$ ipython --no-banner

In [1]: import numpy as np

In [2]: np.set_printoptions(suppress=True, linewidth=140)

In [3]: E = np.loadtxt("m.csv", delimiter=",")

In [4]: E.round(2)
Out[4]: 
array([[ 0.13,  0.22, -0.13, -0.22, -0.04],
       [ 0.22,  0.36, -0.22, -0.36, -0.07],
       [-0.13, -0.22,  0.13,  0.22,  0.04],
       [-0.22, -0.36,  0.22,  0.36,  0.07],
       [-0.04, -0.07,  0.04,  0.07,  0.01]])

In [5]: left, sig, Vt = np.linalg.svd(E)

In [6]: V = Vt[:(sig > 1e-8).sum()]

In [7]: rng = np.random.default_rng(2862)

In [8]: x0 = E[1] + 2 * E[2] + rng.integers(2) * np.eye(5)[4]

In [9]: x0.round(2)
Out[9]: array([-0.04, -0.07,  0.04,  0.07,  0.01])

In [10]: np.round(np.diag(V.T @ V), 2)
Out[10]: array([0.13, 0.36, 0.13, 0.36, 0.01])

In [11]: np.round(np.linalg.norm(x0 - V.T @ V @ x0), 2)
Out[11]: np.float64(0.0)

In [12]: round(np.linalg.det(2 * E), 2), round(float(np.linalg.det(E)), 2)
Out[12]: (np.float64(0.0), 0.0)

In [13]: round(float(np.linalg.eigvals(E).sum().real), 2)
Out[13]: 1.0

In [14]: round(float(np.einsum("ij,ji->", E, E)), 2)
Out[14]: 1.0

In [15]: round(float(np.einsum("ii->", E)), 2)
Out[15]: 1.0

In [16]: np.round(np.poly(E), 2) + 0
Out[16]: array([ 1., -1.,  0.,  0.,  0.,  0.])

In [17]: np.round(np.kron(np.eye(2, dtype=int), E), 2)
Out[17]: 
array([[ 0.13,  0.22, -0.13, -0.22, -0.04,  0.  ,  0.  , -0.  , -0.  , -0.  ],
       [ 0.22,  0.36, -0.22, -0.36, -0.07,  0.  ,  0.  , -0.  , -0.  , -0.  ],
       [-0.13, -0.22,  0.13,  0.22,  0.04, -0.  , -0.  ,  0.  ,  0.  ,  0.  ],
       [-0.22, -0.36,  0.22,  0.36,  0.07, -0.  , -0.  ,  0.  ,  0.  ,  0.  ],
       [-0.04, -0.07,  0.04,  0.07,  0.01, -0.  , -0.  ,  0.  ,  0.  ,  0.  ],
       [ 0.  ,  0.  , -0.  , -0.  , -0.  ,  0.13,  0.22, -0.13, -0.22, -0.04],
       [ 0.  ,  0.  , -0.  , -0.  , -0.  ,  0.22,  0.36, -0.22, -0.36, -0.07],
       [-0.  , -0.  ,  0.  ,  0.  ,  0.  , -0.13, -0.22,  0.13,  0.22,  0.04],
       [-0.  , -0.  ,  0.  ,  0.  ,  0.  , -0.22, -0.36,  0.22,  0.36,  0.07],
       [-0.  , -0.  ,  0.  ,  0.  ,  0.  , -0.04, -0.07,  0.04,  0.07,  0.01]])

In [18]: round(float(np.linalg.det(E.T)), 2)
Out[18]: 0.0

In [19]: np.round(np.linalg.eigvals(E), 2) + 0
Out[19]: array([0., 1., 0., 0., 0.])

In [20]: np.linalg.lstsq(E[:-1].T, E[-1])[2]
Out[20]: np.int32(1)

In [21]: np.round(E @ np.linalg.pinv(E) @ E, 2)
Out[21]: 
array([[ 0.13,  0.22, -0.13, -0.22, -0.04],
       [ 0.22,  0.36, -0.22, -0.36, -0.07],
       [-0.13, -0.22,  0.13,  0.22,  0.04],
       [-0.22, -0.36,  0.22,  0.36,  0.07],
       [-0.04, -0.07,  0.04,  0.07,  0.01]])

In [22]: np.unique(E.round(6), axis=0).shape
Out[22]: (5, 5)

In [23]: np.abs(np.diag(np.linalg.qr(E)[1])) > 1e-9
Out[23]: array([ True, False, False, False, False])

In [24]: w, V = np.linalg.eigh(E)

In [25]: np.unique(w.round(6) + 0, return_counts=True)[1]
Out[25]: array([4, 1])

In [26]: np.round(w.sum(), 2), round(np.trace(E), 2)
Out[26]: (np.float64(1.0), np.float64(1.0))

In [27]: np.round(np.abs(V[:, -1]), 2)
Out[27]: array([0.36, 0.6 , 0.36, 0.6 , 0.12])

In [28]: np.round(V.T @ V, 2) + 0
Out[28]: 
array([[1., 0., 0., 0., 0.],
       [0., 1., 0., 0., 0.],
       [0., 0., 1., 0., 0.],
       [0., 0., 0., 1., 0.],
       [0., 0., 0., 0., 1.]])

In [29]: np.round(V @ np.diag(w) @ V.T, 2)
Out[29]: 
array([[ 0.13,  0.22, -0.13, -0.22, -0.04],
       [ 0.22,  0.36, -0.22, -0.36, -0.07],
       [-0.13, -0.22,  0.13,  0.22,  0.04],
       [-0.22, -0.36,  0.22,  0.36,  0.07],
       [-0.04, -0.07,  0.04,  0.07,  0.01]])

In [30]: w.round(2) + 0
Out[30]: array([0., 0., 0., 0., 1.])

In [31]: np.abs(V[:, -1]).round(6).argmax()
Out[31]: np.int64(1)

In [32]: np.argsort(-np.linalg.norm(E, axis=0).round(6), kind="stable")[:3]
Out[32]: array([1, 3, 0])

In [33]: [round(float(x), 2) for x in np.linalg.svd(E, compute_uv=False)[:3]]
Out[33]: [1.0, 0.0, 0.0]

In [34]: J = np.array([[1.0, 0.5, 0.25, 0.12, 0.06, 0.03],
    ...:     [0.5, 1.0, 0.5, 0.25, 0.12, 0.06],
    ...:     [0.25, 0.5, 1.0, 0.5, 0.25, 0.12],
    ...:     [0.12, 0.25, 0.5, 1.0, 0.5, 0.25],
    ...:     [0.06, 0.12, 0.25, 0.5, 1.0, 0.5],
    ...:     [0.03, 0.06, 0.12, 0.25, 0.5, 1.0]])

In [35]: w, V = np.linalg.eigh(J)

In [36]: x0 = np.array([2, -2, 1, 2, -2, 0])

In [37]: np.round(x0 @ J @ x0 / (x0 @ x0), 2), round(w[0], 2), round(w[-1], 2)
Out[37]: (np.float64(0.5), np.float64(0.36), np.float64(2.39))

In [38]: np.abs(J).sum(axis=1).max(), round(float(np.abs(w).max()), 2)
Out[38]: (np.float64(2.62), 2.39)

In [39]: np.round(V * np.sqrt(w) @ V.T, 2)
Out[39]: 
array([[0.96, 0.25, 0.09, 0.04, 0.02, 0.01],
       [0.25, 0.93, 0.24, 0.09, 0.04, 0.02],
       [0.09, 0.24, 0.93, 0.24, 0.09, 0.04],
       [0.04, 0.09, 0.24, 0.93, 0.24, 0.09],
       [0.02, 0.04, 0.09, 0.24, 0.93, 0.25],
       [0.01, 0.02, 0.04, 0.09, 0.25, 0.96]])

In [40]: np.round(V * np.abs(w) @ V.T, 2)
Out[40]: 
array([[1.  , 0.5 , 0.25, 0.12, 0.06, 0.03],
       [0.5 , 1.  , 0.5 , 0.25, 0.12, 0.06],
       [0.25, 0.5 , 1.  , 0.5 , 0.25, 0.12],
       [0.12, 0.25, 0.5 , 1.  , 0.5 , 0.25],
       [0.06, 0.12, 0.25, 0.5 , 1.  , 0.5 ],
       [0.03, 0.06, 0.12, 0.25, 0.5 , 1.  ]])

In [41]: x0 = np.array([7, 0, 8, 3, 5, 9])

In [42]: target = J @ x0

In [43]: target.round(2)
Out[43]: array([ 9.93,  9.39, 13.58, 12.59, 13.42, 13.42])

In [44]: np.round(np.linalg.solve(J, J[:, 3]), 2) + 0
Out[44]: array([0., 0., 0., 1., 0., 0.])

In [45]: np.round(np.linalg.solve(J, 4 * target), 2) + 0
Out[45]: array([28.,  0., 32., 12., 20., 36.])

In [46]: np.round(np.linalg.solve(J, target + J[:, 2]), 2) + 0
Out[46]: array([7., 0., 9., 3., 5., 9.])

In [47]: np.round(np.linalg.solve(J.T, J[3]), 2) + 0
Out[47]: array([0., 0., 0., 1., 0., 0.])

In [48]: L = np.linalg.cholesky(J)

In [49]: L.round(2)
Out[49]: 
array([[1.  , 0.  , 0.  , 0.  , 0.  , 0.  ],
       [0.5 , 0.87, 0.  , 0.  , 0.  , 0.  ],
       [0.25, 0.43, 0.87, 0.  , 0.  , 0.  ],
       [0.12, 0.22, 0.43, 0.87, 0.  , 0.  ],
       [0.06, 0.1 , 0.22, 0.43, 0.87, 0.  ],
       [0.03, 0.05, 0.1 , 0.22, 0.43, 0.87]])

In [50]: np.round(np.diag(L) ** 2, 2)
Out[50]: array([1.  , 0.75, 0.75, 0.75, 0.75, 0.75])

In [51]: np.linalg.eigvalsh(J).min() > 0
Out[51]: np.True_

In [52]: np.round(L @ L.T, 2)
Out[52]: 
array([[1.  , 0.5 , 0.25, 0.12, 0.06, 0.03],
       [0.5 , 1.  , 0.5 , 0.25, 0.12, 0.06],
       [0.25, 0.5 , 1.  , 0.5 , 0.25, 0.12],
       [0.12, 0.25, 0.5 , 1.  , 0.5 , 0.25],
       [0.06, 0.12, 0.25, 0.5 , 1.  , 0.5 ],
       [0.03, 0.06, 0.12, 0.25, 0.5 , 1.  ]])

In [53]: J / np.sqrt(np.outer(np.diag(J), np.diag(J)))
Out[53]: 
array([[1.  , 0.5 , 0.25, 0.12, 0.06, 0.03],
       [0.5 , 1.  , 0.5 , 0.25, 0.12, 0.06],
       [0.25, 0.5 , 1.  , 0.5 , 0.25, 0.12],
       [0.12, 0.25, 0.5 , 1.  , 0.5 , 0.25],
       [0.06, 0.12, 0.25, 0.5 , 1.  , 0.5 ],
       [0.03, 0.06, 0.12, 0.25, 0.5 , 1.  ]])
